% ipython --no-banner

In [1]: import numpy as np

In [2]: import numpy.linalg as la

In [3]: np.set_printoptions(precision=4, suppress=True, linewidth=100, floatmode="fixed")

In [4]: tidy = lambda a: np.round(a, 4) + 0

In [5]: F = np.load("w.npy")

In [6]: print(F)
[[ -1   3   3  -2   3  -3  -1]
 [ -1  -3   0  -3   1  -2  -1]
 [ -2   1  -2   1  -2   0   3]
 [  3  -3  -3   3  -2   3  -3]
 [ -2   0  -2   1   0   2  -3]
 [ -3   0   3  -2   0  -3   1]
 [ -2  -2  -2   3   3  -1   1]
 [  2   2   2  -1   3  -2   2]
 [ -6 -12   3 -17   8 -13  -6]]

In [7]: # row 8 is much longer than the rest

In [8]: cov = F.T @ F

In [9]: print(tidy(la.eigvalsh(cov)[::-1]))
[808.7302 107.3565  38.8709  27.8057  21.3599   5.5664   1.3104]

In [10]: print(np.trace(cov), (F ** 2).sum())
1011 1011

In [11]: print(tidy(la.svd(F, compute_uv=False) ** 2))
[808.7302 107.3565  38.8709  27.8057  21.3599   5.5664   1.3104]

In [12]: print(la.matrix_rank(cov))
7

In [13]: print(cov)
[[  72   69  -23  110  -54   95   28]
 [  69  180  -12  191  -86  142   86]
 [ -23  -12   52  -84   43  -72   -7]
 [ 110  191  -84  327 -147  249   97]
 [ -54  -86   43 -147  100 -130  -43]
 [  95  142  -72  249 -130  209   60]
 [  28   86   -7   97  -43   60   71]]

In [14]: print(np.diag(cov))
[ 72 180  52 327 100 209  71]

In [15]: f = np.array([2, 2, 0, -1, -2, 1, 2, 0, 2])

In [16]: v = np.array([3, -3, -1, 3, -3])

In [17]: arr = f[:, None] + v[None, :]

In [18]: print(arr)
[[ 5 -1  1  5 -1]
 [ 5 -1  1  5 -1]
 [ 3 -3 -1  3 -3]
 [ 2 -4 -2  2 -4]
 [ 1 -5 -3  1 -5]
 [ 4 -2  0  4 -2]
 [ 5 -1  1  5 -1]
 [ 3 -3 -1  3 -3]
 [ 5 -1  1  5 -1]]

In [19]: A2 = arr[0, 0] * arr[1:] - np.outer(arr[1:, 0], arr[0])

In [20]: print(A2)
[[  0   0   0   0   0]
 [  0 -12  -8   0 -12]
 [  0 -18 -12   0 -18]
 [  0 -24 -16   0 -24]
 [  0  -6  -4   0  -6]
 [  0   0   0   0   0]
 [  0 -12  -8   0 -12]
 [  0   0   0   0   0]]

In [21]: print(arr[:, 0] / arr[0, 0])
[1.0000 1.0000 0.6000 0.4000 0.2000 0.8000 1.0000 0.6000 1.0000]

In [22]: print(tidy(arr @ la.pinv(arr) @ arr))
[[ 5.0000 -1.0000  1.0000  5.0000 -1.0000]
 [ 5.0000 -1.0000  1.0000  5.0000 -1.0000]
 [ 3.0000 -3.0000 -1.0000  3.0000 -3.0000]
 [ 2.0000 -4.0000 -2.0000  2.0000 -4.0000]
 [ 1.0000 -5.0000 -3.0000  1.0000 -5.0000]
 [ 4.0000 -2.0000  0.0000  4.0000 -2.0000]
 [ 5.0000 -1.0000  1.0000  5.0000 -1.0000]
 [ 3.0000 -3.0000 -1.0000  3.0000 -3.0000]
 [ 5.0000 -1.0000  1.0000  5.0000 -1.0000]]

In [23]: try:
    ...:     la.inv(arr)
    ...: except la.LinAlgError as e:
    ...:     print(repr(e))
    ...: 
LinAlgError('Last 2 dimensions of the array must be square')

In [24]: Uu, s, vt = la.svd(arr)

In [25]: evecs = vt[:(s > 1e-8).sum()]

In [26]: rng = np.random.default_rng(2490)

In [27]: x0 = arr[8] + 5 * arr[6] + rng.integers(2) * np.eye(5)[1]

In [28]: print(x0)
[30.0000 -5.0000  6.0000 30.0000 -6.0000]

In [29]: print(tidy(evecs.T @ evecs))
[[ 0.4783 -0.0435  0.1304  0.4783 -0.0435]
 [-0.0435  0.4130  0.2609 -0.0435  0.4130]
 [ 0.1304  0.2609  0.2174  0.1304  0.2609]
 [ 0.4783 -0.0435  0.1304  0.4783 -0.0435]
 [-0.0435  0.4130  0.2609 -0.0435  0.4130]]

In [30]: print(np.allclose(evecs.T @ evecs @ x0, x0))
False

In [31]: print(tidy(la.norm(x0 - evecs.T @ evecs @ x0)))
0.7661

In [32]: print(la.matrix_rank(np.vstack([arr, x0])))
3

In [33]: x0 = np.array([-1, 7, -8, 8, -3])

In [34]: h1 = np.maximum(arr @ x0, 0)

In [35]: print(h1)
[23 23 17 14 11 20 23 17 23]

In [36]: A = np.load("arr.npy")

In [37]: print(A)
[[ 56.0000 -33.0000  26.0000 -12.0000]
 [ 72.0000 -45.0000  36.0000 -18.0000]
 [-44.0000  25.0000 -18.0000   8.0000]
 [-80.0000  53.0000 -40.0000  22.0000]]

In [38]: # rows and columns are dependent

In [39]: lab = rng.permutation(4)

In [40]: print(lab)
[3 1 0 2]

In [41]: A2 = A[lab][:, lab]

In [42]: print(np.allclose(A2, A))
False

In [43]: print(tidy(np.sort(np.abs(la.eigvals(A2)))))
[0.0000 2.0000 4.0000 9.0000]

In [44]: Uu, s, vt = la.svd(A)

In [45]: print(tidy(s))
[167.5790   5.5292   1.6484   0.0000]

In [46]: A2 = Uu[:, :3] @ np.diag(s[:3]) @ vt[:3]

In [47]: print(tidy(la.norm(A - A2) / la.norm(A)))
0.0

In [48]: print(la.matrix_rank(A, rtol=0.05))
1

In [49]: A2 = np.array([[-3, 0], [-3, -2]])

In [50]: cent = np.kron(A2, A)

In [51]: print(cent.shape)
(8, 8)

In [52]: t3 = np.stack([A, -1 * A, A[::-1]])

In [53]: print(tidy(la.det(t3)))
[0.0000 0.0000 0.0000]

In [54]: print((t3 @ A.T).shape)
(3, 4, 4)

In [55]: print(la.matrix_rank(t3))
[3 3 3]

In [56]: x0 = np.array([-3, 1, -2, -2])

In [57]: print((A * x0).sum(axis=1))
[-229.0000 -297.0000  177.0000  329.0000]

In [58]: print(A @ x0)
[-229.0000 -297.0000  177.0000  329.0000]

In [59]: print((A @ x0).argmax())
3

In [60]: print(np.sign((A @ x0).round(6)))
[-1.0000 -1.0000  1.0000  1.0000]

In [61]: print(A @ np.eye(4)[0])
[ 56.0000  72.0000 -44.0000 -80.0000]

In [62]: print(A @ np.ones(4))
[ 37.0000  45.0000 -29.0000 -45.0000]

In [63]: f = np.array([0, 0, 1, 1, 2, 2, 3]) + 0.5

In [64]: W0 = np.outer(f, f) / (f @ f)

In [65]: print(tidy(W0))
[[0.0084 0.0084 0.0252 0.0252 0.0420 0.0420 0.0588]
 [0.0084 0.0084 0.0252 0.0252 0.0420 0.0420 0.0588]
 [0.0252 0.0252 0.0756 0.0756 0.1261 0.1261 0.1765]
 [0.0252 0.0252 0.0756 0.0756 0.1261 0.1261 0.1765]
 [0.0420 0.0420 0.1261 0.1261 0.2101 0.2101 0.2941]
 [0.0420 0.0420 0.1261 0.1261 0.2101 0.2101 0.2941]
 [0.0588 0.0588 0.1765 0.1765 0.2941 0.2941 0.4118]]

In [66]: Uu, s, vt = la.svd(W0)

In [67]: print(tidy(s))
[1.0000 0.0000 0.0000 0.0000 0.0000 0.0000 0.0000]

In [68]: print(np.argmax(s[:-1] / (s[1:] + 1e-6)) + 1)
1

In [69]: A2 = Uu[:, :1] @ np.diag(s[:1]) @ vt[:1]

In [70]: print(tidy(A2))
[[0.0084 0.0084 0.0252 0.0252 0.0420 0.0420 0.0588]
 [0.0084 0.0084 0.0252 0.0252 0.0420 0.0420 0.0588]
 [0.0252 0.0252 0.0756 0.0756 0.1261 0.1261 0.1765]
 [0.0252 0.0252 0.0756 0.0756 0.1261 0.1261 0.1765]
 [0.0420 0.0420 0.1261 0.1261 0.2101 0.2101 0.2941]
 [0.0420 0.0420 0.1261 0.1261 0.2101 0.2101 0.2941]
 [0.0588 0.0588 0.1765 0.1765 0.2941 0.2941 0.4118]]

In [71]: print(tidy(la.norm(W0 - A2) / la.norm(W0)))
0.0

In [72]: print(la.matrix_rank(A2))
1

In [73]: print(tidy(la.norm(W0 - A2, 2)), tidy(s[1]))
0.0 0.0

In [74]: print(la.matrix_rank(W0, rtol=0.05))
1

In [75]: print(np.abs(np.diag(la.qr(W0)[1])) > 1e-9)
[ True False False False False False False]

In [76]: print(tidy(W0 @ la.pinv(W0) @ W0))
[[0.0084 0.0084 0.0252 0.0252 0.0420 0.0420 0.0588]
 [0.0084 0.0084 0.0252 0.0252 0.0420 0.0420 0.0588]
 [0.0252 0.0252 0.0756 0.0756 0.1261 0.1261 0.1765]
 [0.0252 0.0252 0.0756 0.0756 0.1261 0.1261 0.1765]
 [0.0420 0.0420 0.1261 0.1261 0.2101 0.2101 0.2941]
 [0.0420 0.0420 0.1261 0.1261 0.2101 0.2101 0.2941]
 [0.0588 0.0588 0.1765 0.1765 0.2941 0.2941 0.4118]]

In [77]: print(np.allclose(W0[:-1].T @ la.lstsq(W0[:-1].T, W0[-1])[0], W0[-1]))
True

In [78]: print([round(float(x), 4) for x in la.svd(W0, compute_uv=False)[:3]])
[1.0, 0.0, 0.0]

In [79]: print(tidy(la.norm(W0, 2) / la.norm(W0)))
1.0

In [80]: print(la.cond(W0) > 100)
True

In [81]: x0 = np.array([-5, -1, -3, -4, -8, -3, -9])

In [82]: print(tidy(W0 @ x0))
[-1.2185 -1.2185 -3.6555 -3.6555 -6.0924 -6.0924 -8.5294]

In [83]: print(tidy(np.eye(7) - W0))
[[ 0.9916 -0.0084 -0.0252 -0.0252 -0.0420 -0.0420 -0.0588]
 [-0.0084  0.9916 -0.0252 -0.0252 -0.0420 -0.0420 -0.0588]
 [-0.0252 -0.0252  0.9244 -0.0756 -0.1261 -0.1261 -0.1765]
 [-0.0252 -0.0252 -0.0756  0.9244 -0.1261 -0.1261 -0.1765]
 [-0.0420 -0.0420 -0.1261 -0.1261  0.7899 -0.2101 -0.2941]
 [-0.0420 -0.0420 -0.1261 -0.1261 -0.2101  0.7899 -0.2941]
 [-0.0588 -0.0588 -0.1765 -0.1765 -0.2941 -0.2941  0.5882]]

In [84]: def softmax(z):
    ...:     e = np.exp(z - z.max(axis=-1, keepdims=True))
    ...:     return e / e.sum(axis=-1, keepdims=True)
    ...: 

In [85]: print(tidy(softmax(W0[3] + -3)))
[0.1337 0.1337 0.1406 0.1406 0.1479 0.1479 0.1555]

In [86]: print(tidy(softmax(10 * W0[3])))
[0.0652 0.0652 0.1080 0.1080 0.1788 0.1788 0.2960]

In [87]: print(softmax(W0).sum(axis=1))
[1.0000 1.0000 1.0000 1.0000 1.0000 1.0000 1.0000]

In [88]: S = W0 @ W0.T / np.sqrt(7)

In [89]: print(softmax(S).round(6).argmax(axis=1))
[6 6 6 6 6 6 6]

In [90]: E = np.loadtxt("a.csv", delimiter=",")

In [91]: print(E)
[[ 3.1149  0.6000 -1.4000  2.6000  0.5000 -0.2000  0.0000  0.4000]
 [-4.5395 -1.0000 -0.4000  0.3000  0.9000 -0.1000  1.2000  0.2000]
 [-1.3022 -0.3000  0.7000  0.0000 -0.1000 -1.4000 -1.1000  0.7000]
 [10.3133  2.1000  1.2000 -0.4000  2.0000  0.8000  0.3000 -1.7000]
 [ 5.8002  1.1000 -0.8000  1.4000 -0.1000  0.2000 -2.6000  0.2000]
 [ 7.6151  1.5000  0.1000 -0.1000 -1.3000  1.2000  0.5000  2.1000]
 [ 1.1532  0.2000 -0.2000 -0.5000  2.0000  0.7000  0.7000 -0.1000]
 [ 0.3444  0.2000  0.3000  0.8000 -0.7000 -1.2000 -0.3000 -1.5000]
 [ 5.6891  1.1000  1.5000 -0.2000  0.2000  0.4000  0.8000 -0.7000]
 [ 8.2052  1.7000  1.6000 -1.4000  2.2000 -0.3000 -0.2000 -0.1000]
 [ 0.8861  0.2000 -1.6000  0.2000  1.2000 -1.9000 -0.1000  1.6000]
 [13.4304  2.7000 -1.8000 -1.1000 -0.9000  1.2000 -0.4000  1.5000]
 [-3.1354 -0.7000  0.8000 -1.5000  0.4000 -1.2000 -0.6000 -0.9000]
 [ 0.2454  0.0000  2.0000  0.1000  0.5000 -1.0000  0.4000 -0.1000]
 [-3.9661 -0.7000  0.9000 -1.0000  0.1000 -0.4000 -1.6000 -0.6000]
 [ 3.1795  0.6000 -0.1000 -0.2000  1.1000  0.4000 -0.9000  0.6000]
 [ 1.6868  0.4000 -1.9000 -0.1000  1.1000  1.1000 -0.5000  0.3000]
 [ 0.3360  0.0000 -0.7000 -0.8000 -1.2000  0.7000  0.6000  1.1000]
 [ 0.5034  0.2000  1.3000  0.5000  1.2000 -0.4000  0.7000  1.1000]
 [-1.8479 -0.3000  0.0000 -0.1000  0.8000 -1.7000  2.4000  2.0000]
 [ 6.6639  1.3000 -1.3000 -2.3000 -0.7000  0.3000 -0.7000 -0.7000]]

In [92]: rk = la.matrix_rank(arr)

In [93]: print(rk)
2

In [94]: ns = la.svd(arr)[2][rk:].T

In [95]: print(np.allclose(arr @ ns, 0))
True

In [96]: print([int(la.matrix_rank(arr[:, :j + 1])) for j in range(5)])
[1, 2, 2, 2, 2]

In [97]: print([int(la.matrix_rank(arr[:i])) for i in range(1, len(arr) + 1)])
[1, 1, 2, 2, 2, 2, 2, 2, 2]

In [98]: print(la.cond(E) > 100)
False

In [99]: print(np.argsort(-la.norm(E, axis=0).round(6), kind="stable")[:3])
[0 2 4]

In [100]: print([round(float(x), 4) for x in la.svd(E, compute_uv=False)[:3]])
[25.1, 6.3982, 5.5426]

In [101]: print(round(np.log10(la.cond(E))))
2

In [102]: cov = np.cov(E, rowvar=False)

In [103]: print(np.argwhere(np.triu(np.abs(np.corrcoef(E.T)) > 0.8, 1)))
[[0 1]]

In [104]: print(np.argsort(-E.std(axis=0).round(6), kind="stable"))
[0 2 7 6 3 4 5 1]

In [105]: print(tidy(E.std(axis=0)))
[4.6714 0.9384 1.1625 1.0220 1.0050 0.9408 1.0311 1.0409]

In [106]: print(tidy(la.eigvalsh(cov)[::-1]))
[24.2708  1.9976  1.4105  1.0848  0.8178  0.6036  0.4088  0.0035]
